$ python3 -q
>>> import numpy as np
>>> np.set_printoptions(precision=2, suppress=True, linewidth=100)
>>> def rnd(a):
...     return np.round(a, 2) + 0
... 
>>> X = np.load("sample16.npy")
>>> X
array([[-19.,  11.,  -7.],
       [  0.,  -1.,   0.],
       [ 42., -25.,  16.]])
>>> rnd(np.linalg.norm(X, 2) / np.linalg.norm(X))
np.float64(1.0)
>>> np.argsort(-np.linalg.norm(X, axis=0).round(6), kind="stable")[:3]
array([0, 1, 2])
>>> rnd(np.abs(np.linalg.svd(X)[2][-1]))
array([0.33, 0.05, 0.94])
>>> left, sv, Vh = np.linalg.svd(X)
>>> rnd(sv)
array([56.36,  0.9 ,  0.2 ])
>>> A2 = left[:, :1] @ np.diag(sv[:1]) @ Vh[:1]
>>> rnd(np.linalg.norm(X - A2, 2)), rnd(sv[1])
(np.float64(0.9), np.float64(0.9))
>>> np.linalg.matrix_rank(X, rtol=0.05)
np.int64(1)
>>> rnd(A2)
array([[-18.85,  11.17,  -7.14],
       [  0.4 ,  -0.23,   0.15],
       [ 42.07, -24.93,  15.94]])
>>> A = np.array([[0, 1, 0, 0], [0, 0, 0, 2], [2, 0, 0, 0], [0, 0, 2, 0]])
>>> G = A.T @ A
>>> rnd(np.linalg.eigvalsh(G)[::-1])
array([4., 4., 4., 1.])
>>> np.trace(G), (A ** 2).sum()
(np.int64(13), np.int64(13))
>>> rnd(np.linalg.norm(A, axis=0))
array([2., 1., 2., 2.])
>>> A.T @ A
array([[4, 0, 0, 0],
       [0, 1, 0, 0],
       [0, 0, 4, 0],
       [0, 0, 0, 4]])
>>> A2 = A / np.sqrt((A ** 2).mean(axis=1, keepdims=True))
>>> A - A.mean(axis=1, keepdims=True)
array([[-0.25,  0.75, -0.25, -0.25],
       [-0.5 , -0.5 , -0.5 ,  1.5 ],
       [ 1.5 , -0.5 , -0.5 , -0.5 ],
       [-0.5 , -0.5 ,  1.5 , -0.5 ]])
>>> np.linalg.matrix_rank(A - A.mean(axis=1, keepdims=True))
np.int64(3)
>>> np.linalg.matrix_rank(A2) == np.linalg.matrix_rank(A)
np.True_
>>> x0 = np.array([1, 1, 3, -1])
>>> rhs = A @ x0
>>> rhs
array([ 1, -2,  2,  6])
>>> rnd(np.linalg.solve(A, rhs))
array([ 1.,  1.,  3., -1.])
>>> rnd(np.linalg.solve(A, rhs + A[:, 3]))
array([1., 1., 3., 0.])
>>> rnd(np.linalg.solve(A, 2 * rhs))
array([ 2.,  2.,  6., -2.])
>>> rnd(np.linalg.det(2 * A)), rnd(np.linalg.det(A))
(np.float64(-128.0), np.float64(-8.0))
>>> np.einsum("ij,ji->", A, A)
np.int64(0)
>>> np.kron(np.eye(2, dtype=int), A)
array([[0, 1, 0, 0, 0, 0, 0, 0],
       [0, 0, 0, 2, 0, 0, 0, 0],
       [2, 0, 0, 0, 0, 0, 0, 0],
       [0, 0, 2, 0, 0, 0, 0, 0],
       [0, 0, 0, 0, 0, 1, 0, 0],
       [0, 0, 0, 0, 0, 0, 0, 2],
       [0, 0, 0, 0, 2, 0, 0, 0],
       [0, 0, 0, 0, 0, 0, 2, 0]])
>>> rnd(np.poly(A))
array([ 1.,  0.,  0.,  0., -8.])
>>> arr = np.load("m.npy")
>>> arr
array([[ 0.7, -0.6,  0. ],
       [-1.8,  0. , -1.2],
       [ 0.2,  0.1,  0.4],
       [-0.2, -1.6,  1.1],
       [-0.1,  1.1,  0.6],
       [ 0.3,  0.1, -2.9],
       [-0.9,  0.3, -1. ],
       [-0.6, -1. , -0.5],
       [-0.4, -0.2, -0.2],
       [ 0.8, -0.5,  1.8],
       [ 0.4,  0. ,  0.4],
       [-0.5,  1.1,  0.1],
       [-1.2, -0.3,  2.1],
       [-0.8,  1. ,  2. ],
       [ 0.9,  0. ,  0.3],
       [-0.6, -0.3, -0.9],
       [ 0.3, -1.3,  0.4]])
>>> cen = arr - arr.mean(axis=0)
>>> left, sv, Vh = np.linalg.svd(cen, full_matrices=False)
>>> rnd(np.abs(Vh[-1]))
array([0.76, 0.65, 0.04])
>>> rnd(cen.mean(axis=0))
array([0., 0., 0.])
>>> np.abs(left[:, 0]).argmax()
np.int64(5)
>>> (np.sign(left[:, 0]) == np.sign(left[0, 0])).astype(int)
array([1, 1, 0, 0, 0, 1, 1, 1, 1, 0, 0, 1, 0, 0, 0, 1, 0])
>>> th = np.radians(135)
>>> R = np.eye(3)
>>> R[0, 0] = R[2, 2] = np.cos(th)
>>> R[0, 2], R[2, 0] = -np.sin(th), np.sin(th)
>>> rnd(R)
array([[-0.71,  0.  , -0.71],
       [ 0.  ,  1.  ,  0.  ],
       [ 0.71,  0.  , -0.71]])
>>> A2 = arr @ R.T
>>> rnd(np.linalg.det(R)), rnd(np.trace(R))
(np.float64(1.0), np.float64(-0.41))
>>> np.allclose(arr @ arr.T, A2 @ A2.T)
True
>>> W2 = arr[[6, 4]].astype(float)
>>> for _ in range(7):
...     z = np.linalg.norm(arr[:, None] - W2, axis=-1).argmin(axis=1)
...     W2 = np.array([arr[z == j].mean(axis=0) for j in range(2)])
... 
>>> z
array([1, 0, 1, 1, 1, 0, 0, 0, 0, 1, 1, 1, 1, 1, 1, 0, 1])
>>> rnd(W2[1] - W2[0])
array([0.71, 0.09, 1.95])
>>> np.abs(W2[1] - W2[0]).argmax()
np.int64(2)
>>> rnd(W2)
array([[-0.67, -0.18, -1.12],
       [ 0.05, -0.09,  0.84]])
>>> np.bincount(z)
array([ 6, 11])
>>> data = np.loadtxt("dump.csv", delimiter=",")
>>> data
array([[ 0.,  0.,  0.,  3.],
       [ 0.,  0.,  4.,  0.],
       [-2.,  0.,  0.,  0.],
       [ 0., -1.,  0.,  0.]])
>>> O, vecs = np.linalg.qr(data[:, :1])[0], np.linalg.qr(data[:, 1:])[0]
>>> sv = np.linalg.svd(O.T @ vecs, compute_uv=False)
>>> np.degrees(np.arccos(sv.clip(0, 1)))
array([90.])
>>> f = np.array([-2, 1, 2, 3])
>>> A2 = data + np.outer(f, np.eye(4)[0])
>>> np.linalg.matrix_rank(A2 - data)
np.int64(1)
>>> A2
array([[-2.,  0.,  0.,  3.],
       [ 1.,  0.,  4.,  0.],
       [ 0.,  0.,  0.,  0.],
       [ 3., -1.,  0.,  0.]])
>>> np.allclose(A2[:-1].T @ np.linalg.lstsq(A2[:-1].T, A2[-1])[0], A2[-1])
False
>>> np.abs(np.diag(np.linalg.qr(A2)[1])) > 1e-9
array([ True,  True,  True, False])
>>> cen = (arr - arr.mean(axis=0)) / arr.std(axis=0)
>>> rnd(cen.std(axis=0))
array([1., 1., 1.])
>>> np.argwhere(np.abs(cen) > 2)
array([[1, 0],
       [5, 2]])
>>> b = np.linalg.lstsq(np.delete(cen, 0, axis=1), cen[:, 0])[0]
>>> np.abs(b).argmax()
np.int64(0)
>>> J = np.load("case6.npy")
>>> J
array([[-1,  1],
       [ 1, -1]])
>>> rng = np.random.default_rng(577)
>>> z = rng.permutation(2)
>>> z
array([1, 0])
>>> A2 = J[z][:, z]
>>> np.allclose(A2, J)
True
>>> np.trace(A2)
np.int64(-2)
>>> A2
array([[-1,  1],
       [ 1, -1]])
>>> np.diag(A2)
array([-1, -1])
>>> left, sv, Vh = np.linalg.svd(J)
>>> vecs = Vh[:(sv > 1e-8).sum()]
>>> x0 = J[1] + 3 * J[0] + rng.integers(2) * np.eye(2)[1]
>>> x0
array([-2.,  3.])
>>> rnd(np.diag(vecs.T @ vecs))
array([0.5, 0.5])
>>> rnd(np.linalg.norm(x0 - vecs.T @ vecs @ x0))
np.float64(0.71)
>>> z = rng.permutation(3)
>>> A2 = X[:, z] * rng.choice([-1, 1], 3)
>>> A2
array([[-19.,  11.,   7.],
       [  0.,  -1.,  -0.],
       [ 42., -25., -16.]])
>>> left, _, Vh = np.linalg.svd(X.T @ A2)
>>> rnd(left @ Vh)
array([[ 1.,  0.,  0.],
       [ 0.,  1.,  0.],
       [ 0.,  0., -1.]])
>>> np.einsum("ii->", A2)
np.float64(-36.0)
>>> rnd(np.linalg.det(A2.T))
np.float64(-10.0)
>>> np.einsum("ij,ji->", A2, A2)
np.float64(1206.0)
>>> rnd(np.linalg.det(A2[::-1]))
np.float64(10.0)
>>> A2 = np.array([[2, -2, -3], [-3, -2, 0], [-3, 1, 2]])
>>> feats = np.triu(A2)
>>> feats
array([[ 2, -2, -3],
       [ 0, -2,  0],
       [ 0,  0,  2]])
>>> # triangular: eigenvalues sit on the diagonal
>>> A2 = np.linalg.inv(feats)
>>> (np.abs(A2) > 1e-9).astype(int)
array([[1, 1, 1],
       [0, 1, 0],
       [0, 0, 1]])
>>> rnd(np.linalg.det(feats) * np.linalg.det(A2))
np.float64(1.0)
>>> O = feats.astype(float).copy()
>>> for j in range(3):
...     O[:, j] -= O[:, :j] @ (O[:, :j].T @ O[:, j])
...     O[:, j] /= np.linalg.norm(O[:, j])
... 
>>> O.T @ feats
array([[ 2., -2., -3.],
       [ 0.,  2.,  0.],
       [ 0.,  0.,  2.]])
>>> O.T @ O
array([[1., 0., 0.],
       [0., 1., 0.],
       [0., 0., 1.]])
>>> E = np.load("x.npy")
>>> E
array([[2, 0, 0],
       [0, 2, 1],
       [0, 0, 2]])
>>> # triangular: eigenvalues sit on the diagonal
>>> rnd(np.linalg.det(2 * E)), rnd(np.linalg.det(E))
(np.float64(64.0), np.float64(8.0))
>>> np.kron(np.eye(2, dtype=int), E)
array([[2, 0, 0, 0, 0, 0],
       [0, 2, 1, 0, 0, 0],
       [0, 0, 2, 0, 0, 0],
       [0, 0, 0, 2, 0, 0],
       [0, 0, 0, 0, 2, 1],
       [0, 0, 0, 0, 0, 2]])
>>> rnd(np.linalg.eigvals(E))
array([2., 2., 2.])
>>> rnd(np.linalg.det(E[::-1]))
np.float64(-8.0)
>>> np.einsum("ij,ji->", E, E)
np.int64(12)
